$ python3 -q
>>> import numpy as np
>>> np.set_printoptions(precision=2, suppress=True, linewidth=120)
>>> def rnd(a):
...     return np.round(a, 2) + 0
... 
>>> C = np.array([[0, -3, -3, 3, -2, 2, -1, 3, 2, 0],
...     [-1, 2, 2, -1, -3, -3, -1, 2, -1, 0],
...     [0, 1, 0, 3, -1, 1, 3, 1, -1, 0]])
>>> feats = np.repeat(C, 29 // 3, axis=0)
>>> rng = np.random.default_rng(82602)
>>> feats = feats + 0.3 * rng.normal(size=feats.shape)
>>> print(rnd(feats))
[[ 0.03 -3.18 -3.25  2.7  -1.85  2.15 -1.27  2.7   1.89  0.43]
 [ 0.04 -3.18 -2.85  3.17 -2.36  2.27 -0.95  2.92  2.1  -0.31]
 [ 0.04 -3.11 -2.85  2.91 -2.14  1.72 -0.72  3.22  1.63 -0.14]
 [-0.04 -3.29 -3.48  2.91 -1.94  2.01 -0.93  2.98  2.21 -0.19]
 [-0.45 -2.79 -2.83  3.1  -2.4   1.77 -0.88  2.77  2.    0.41]
 [ 0.4  -3.58 -3.28  3.52 -1.75  2.11 -1.03  3.34  2.18  0.02]
 [-0.23 -3.39 -2.58  2.53 -2.11  1.86 -0.64  3.59  2.05  0.45]
 [-0.05 -3.02 -3.23  3.07 -2.15  2.2  -1.44  2.29  2.37 -0.67]
 [ 0.62 -3.82 -2.94  3.39 -2.03  1.91 -1.19  3.35  1.91 -0.36]
 [-1.42  2.62  2.18 -0.88 -2.97 -3.08 -0.78  2.03 -1.05 -0.45]
 [-0.91  2.22  1.4  -0.76 -3.07 -2.98 -1.12  2.19 -0.89  0.44]
 [-0.5   0.99  2.37 -1.42 -3.32 -2.65 -1.13  2.09 -0.96 -0.12]
 [-0.71  1.78  1.92 -1.08 -2.79 -3.28 -0.44  2.33 -1.04 -0.25]
 [-1.06  2.04  1.92 -1.19 -2.77 -2.56 -1.57  1.83 -1.33 -0.36]
 [-1.42  2.11  1.82 -1.14 -2.96 -3.08 -0.71  1.9  -0.43  0.04]
 [-0.66  2.27  2.16 -0.79 -2.7  -3.22 -0.87  1.8  -1.    0.22]
 [-1.03  2.17  1.73 -0.94 -3.03 -3.51 -0.56  1.57 -1.02  0.17]
 [-1.09  2.17  2.29 -0.87 -3.62 -2.76 -0.87  2.42 -0.66  0.21]
 [-0.7   1.25 -0.18  2.83 -1.33  0.88  3.33  1.2  -0.92 -0.2 ]
 [ 0.2   0.2   0.23  2.68 -1.33  1.05  2.8   1.19 -0.61  0.32]
 [-0.17  1.27  0.07  3.17 -1.35  0.87  3.22  1.22 -1.32 -0.11]
 [ 0.44  1.39  0.16  3.29 -1.4   0.88  3.08  1.04 -0.91  0.66]
 [ 0.06  0.9  -0.46  3.1  -1.14  0.98  3.25  0.81 -0.6  -0.18]
 [ 0.11  1.13  0.04  3.17 -1.3   0.91  3.29  1.13 -1.05  0.48]
 [-0.21  0.97  0.2   2.7  -0.73  1.3   2.88  0.87 -1.17  0.63]
 [-0.06  0.85  0.01  2.7  -0.36  1.12  2.65  0.77 -0.33  0.05]
 [-0.1   1.3   0.07  2.73 -0.99  0.99  2.64  0.79 -1.01 -0.12]]
>>> Xs = feats - feats.mean(axis=0)
>>> U, sigma, Vt = np.linalg.svd(Xs, full_matrices=False)
>>> print(np.searchsorted(np.cumsum(sigma ** 2) / (sigma ** 2).sum(), 0.9) + 1)
2
>>> print(rnd(Vt[0] * np.sign(Vt[0, np.abs(Vt[0]).argmax()])))
[-0.1   0.52  0.49 -0.39 -0.09 -0.48  0.02 -0.1  -0.29  0.  ]
>>> print(rnd(Xs.mean(axis=0)))
[0. 0. 0. 0. 0. 0. 0. 0. 0. 0.]
>>> print(rnd(np.abs(Vt[-1])))
[0.48 0.42 0.29 0.51 0.11 0.33 0.14 0.25 0.17 0.07]
>>> print(np.abs(Vt[0]).argmax())
1
>>> O, Rm = np.linalg.qr(feats)
>>> print(rnd(np.abs(np.diag(Rm))))
[ 3.33 10.28  3.56  6.55  4.08  1.44  2.02  1.34  1.19  1.66]
>>> print(rnd(np.trace(O @ O.T)))
10.0
>>> print(np.allclose(Rm.T @ Rm, feats.T @ feats))
True
>>> print(rnd(O.T @ O))
[[1. 0. 0. 0. 0. 0. 0. 0. 0. 0.]
 [0. 1. 0. 0. 0. 0. 0. 0. 0. 0.]
 [0. 0. 1. 0. 0. 0. 0. 0. 0. 0.]
 [0. 0. 0. 1. 0. 0. 0. 0. 0. 0.]
 [0. 0. 0. 0. 1. 0. 0. 0. 0. 0.]
 [0. 0. 0. 0. 0. 1. 0. 0. 0. 0.]
 [0. 0. 0. 0. 0. 0. 1. 0. 0. 0.]
 [0. 0. 0. 0. 0. 0. 0. 1. 0. 0.]
 [0. 0. 0. 0. 0. 0. 0. 0. 1. 0.]
 [0. 0. 0. 0. 0. 0. 0. 0. 0. 1.]]
>>> E = np.loadtxt("m.csv", delimiter=",")
>>> print(E)
[[-5.  1.  2.  1.  2.  2.]
 [ 1.  4.  1. -1. -2. -1.]
 [ 1.  0. -2. -2.  0. -1.]
 [-2.  2. -1.  7. -1.  0.]
 [ 0.  0.  1.  2.  4.  1.]
 [-1.  1.  2. -1.  2. -1.]]
>>> O, V = np.linalg.qr(E[:, :5])[0], np.linalg.qr(E[:, 5:])[0]
>>> sigma = np.linalg.svd(O.T @ V, compute_uv=False)
>>> print(rnd(np.degrees(np.arccos(sigma.clip(0, 1)))))
[34.07]
>>> print((sigma > 0.9).sum())
0
>>> print(rnd(sigma))
[0.83]
>>> other = np.linalg.inv(E)
>>> print(rnd(other))
[[-0.15  0.1  -0.11 -0.06  0.17 -0.12]
 [ 0.09  0.24  0.17  0.02  0.13 -0.1 ]
 [-0.09  0.01 -0.41 -0.06 -0.05  0.17]
 [-0.08 -0.04 -0.11  0.11  0.03  0.03]
 [ 0.02 -0.02  0.18  0.    0.19  0.07]
 [ 0.18  0.16 -0.07 -0.16  0.21 -0.52]]
>>> print((np.abs(other) > 1e-9).astype(int))
[[1 1 1 1 1 1]
 [1 1 1 1 1 1]
 [1 1 1 1 1 1]
 [1 1 1 1 1 1]
 [1 1 1 1 1 1]
 [1 1 1 1 1 1]]
>>> print(rnd(np.linalg.det(E) * other))
[[ 433. -284.  309.  176. -490.  351.]
 [-267. -685. -486.  -56. -361.  276.]
 [ 249.  -32. 1156.  180.  145. -481.]
 [ 229.  119.  321. -314.  -95.  -77.]
 [ -46.   63. -499.    1. -552. -208.]
 [-523. -458.  198.  444. -590. 1467.]]
>>> print(rnd(np.linalg.inv(other)))
[[-5.  1.  2.  1.  2.  2.]
 [ 1.  4.  1. -1. -2. -1.]
 [ 1.  0. -2. -2.  0. -1.]
 [-2.  2. -1.  7. -1.  0.]
 [ 0.  0.  1.  2.  4.  1.]
 [-1.  1.  2. -1.  2. -1.]]
>>> print(rnd(np.linalg.cond(E)))
6.32
>>> print(rnd(E @ other))
[[1. 0. 0. 0. 0. 0.]
 [0. 1. 0. 0. 0. 0.]
 [0. 0. 1. 0. 0. 0.]
 [0. 0. 0. 1. 0. 0.]
 [0. 0. 0. 0. 1. 0.]
 [0. 0. 0. 0. 0. 1.]]
>>> vec = np.array([5, 1, 1, 8, 4, 5])
>>> y = other @ vec
>>> beta, lr = np.zeros(6), 1 / np.linalg.norm(other, 2) ** 2
>>> for i in range(60):
...     beta -= lr * other.T @ (other @ beta - y)
...     if i % 10 == 0: print(i, round(np.linalg.norm(other @ beta - y), 2))
... 
0 1.78
10 0.86
20 0.64
30 0.49
40 0.38
50 0.3
>>> print(rnd(np.linalg.cond(other)))
6.32
>>> print(rnd(beta))
[3.9  1.25 1.6  6.5  3.35 4.88]
